% python3 -q
>>> import numpy as np
>>> np.set_printoptions(precision=2, suppress=True, linewidth=100)
>>> M = np.load("run19.npy")
>>> print(M)
[[ 28  14  -1 -11   2   0  21 -13]
 [ 14  37  -6 -16 -15 -16   4 -29]
 [ -1  -6  23   5  -2  25 -14  -8]
 [-11 -16   5  23  15  11  -5   7]
 [  2 -15  -2  15  37   1   4   0]
 [  0 -16  25  11   1  36 -10   0]
 [ 21   4 -14  -5   4 -10  53  12]
 [-13 -29  -8   7   0   0  12  39]]
>>> ev, evecs = np.linalg.eigvalsh(M)
Traceback (most recent call last):
  File "<python-input-4>", line 1, in <module>
    ev, evecs = np.linalg.eigvalsh(M)
    ^^^^^^^^^
ValueError: too many values to unpack (expected 2)
>>> ev, evecs = np.linalg.eigh(M)
>>> print(np.round(evecs @ np.diag(ev) @ evecs.T, 2) + 0)
[[ 28.  14.  -1. -11.   2.   0.  21. -13.]
 [ 14.  37.  -6. -16. -15. -16.   4. -29.]
 [ -1.  -6.  23.   5.  -2.  25. -14.  -8.]
 [-11. -16.   5.  23.  15.  11.  -5.   7.]
 [  2. -15.  -2.  15.  37.   1.   4.   0.]
 [  0. -16.  25.  11.   1.  36. -10.   0.]
 [ 21.   4. -14.  -5.   4. -10.  53.  12.]
 [-13. -29.  -8.   7.   0.   0.  12.  39.]]
>>> print(np.unique(ev.round(6) + 0, return_counts=True)[1])
[1 1 1 1 1 1 1 1]
>>> print(np.round(evecs.T @ M @ evecs, 2) + 0)
[[ 0.    0.    0.    0.    0.    0.    0.    0.  ]
 [ 0.    1.58  0.    0.    0.    0.    0.    0.  ]
 [ 0.    0.    4.52  0.    0.    0.    0.    0.  ]
 [ 0.    0.    0.   13.    0.    0.    0.    0.  ]
 [ 0.    0.    0.    0.   39.34  0.    0.    0.  ]
 [ 0.    0.    0.    0.    0.   49.18  0.    0.  ]
 [ 0.    0.    0.    0.    0.    0.   74.56  0.  ]
 [ 0.    0.    0.    0.    0.    0.    0.   93.82]]
>>> print(np.linalg.eigvalsh(M + 5 * np.eye(8)))
[ 5.    6.58  9.52 18.   44.34 54.18 79.56 98.82]
>>> print((ev > 1e-8).sum(), (ev < -1e-8).sum())
7 0
>>> print(np.round(evecs.T @ evecs, 2) + 0)
[[1. 0. 0. 0. 0. 0. 0. 0.]
 [0. 1. 0. 0. 0. 0. 0. 0.]
 [0. 0. 1. 0. 0. 0. 0. 0.]
 [0. 0. 0. 1. 0. 0. 0. 0.]
 [0. 0. 0. 0. 1. 0. 0. 0.]
 [0. 0. 0. 0. 0. 1. 0. 0.]
 [0. 0. 0. 0. 0. 0. 1. 0.]
 [0. 0. 0. 0. 0. 0. 0. 1.]]
>>> left, s, VT = np.linalg.svd(M)
>>> print(s.round(2) + 0)
[93.82 74.56 49.18 39.34 13.    4.52  1.58  0.  ]
>>> M2 = left[:, :7] @ np.diag(s[:7]) @ VT[:7]
>>> print(M2.round(2) + 0)
[[ 28.  14.  -1. -11.   2.   0.  21. -13.]
 [ 14.  37.  -6. -16. -15. -16.   4. -29.]
 [ -1.  -6.  23.   5.  -2.  25. -14.  -8.]
 [-11. -16.   5.  23.  15.  11.  -5.   7.]
 [  2. -15.  -2.  15.  37.   1.   4.   0.]
 [  0. -16.  25.  11.   1.  36. -10.   0.]
 [ 21.   4. -14.  -5.   4. -10.  53.  12.]
 [-13. -29.  -8.   7.   0.   0.  12.  39.]]
>>> print(np.round(np.linalg.norm(M - M2, 2), 2), np.round(s[7], 2))
0.0 0.0
>>> print(round(np.linalg.norm(M - M2) / np.linalg.norm(M), 2))
0.0
>>> print(round(float(np.abs(M - M2).max()), 2))
0.0
>>> W0 = np.load("block19.npy")
>>> print(W0)
[[ 2.52  1.05 -0.07 -0.03  1.6  -0.05  2.33 -0.16  1.54  0.74]
 [-0.47 -0.25 -0.03 -0.01 -0.34  0.   -0.47 -0.13 -0.45 -0.23]
 [ 0.7   0.29  0.08 -0.3   0.51 -0.05  0.74 -0.1   0.46  0.15]
 [-0.43 -0.3  -0.13  0.07 -0.27 -0.08 -0.45  0.1  -0.4  -0.26]
 [-3.26 -1.11 -0.12  0.01 -2.14 -0.11 -3.47  0.08 -2.22 -1.2 ]
 [-3.09 -1.03 -0.02  0.05 -2.24  0.03 -3.04  0.15 -2.05 -0.92]
 [ 0.4   0.06  0.02  0.02  0.01  0.05  0.32 -0.07  0.12  0.05]
 [ 4.96  1.71  0.12  0.07  3.18  0.    4.78  0.16  3.27  1.64]
 [-4.37 -1.52  0.    0.1  -2.97 -0.07 -4.47  0.06 -2.77 -1.45]
 [-2.78 -0.84 -0.07 -0.08 -2.12  0.   -2.71 -0.08 -1.91 -0.87]
 [ 0.8   0.16 -0.01 -0.03  0.33  0.05  0.79 -0.14  0.6   0.14]
 [ 1.48  0.46 -0.06 -0.05  0.83  0.    1.79  0.02  1.04  0.39]
 [ 0.78  0.38 -0.09  0.09  0.42  0.08  0.61 -0.04  0.45  0.32]
 [-0.51 -0.16 -0.03 -0.01 -0.26  0.24 -0.68  0.07 -0.52 -0.35]
 [ 4.74  1.61 -0.02  0.26  3.06  0.13  4.75  0.01  3.2   1.48]
 [-5.36 -1.6   0.1   0.12 -3.55  0.09 -5.53  0.1  -3.69 -1.89]
 [-8.91 -3.02 -0.06  0.1  -5.99  0.   -8.73 -0.05 -5.94 -2.94]]
>>> left, s, VT = np.linalg.svd(W0)
>>> print(s)
[25.73  0.63  0.54  0.5   0.42  0.34  0.29  0.28  0.22  0.19]
>>> M2 = left[:, :1] @ np.diag(s[:1]) @ VT[:1]
>>> print(round(np.abs(W0 - M2).max(), 2))
0.3
>>> print(round(float(np.linalg.norm(W0 - M2) / np.linalg.norm(W0)), 2))
0.05
>>> print(np.linalg.matrix_rank(W0, rtol=0.05))
1
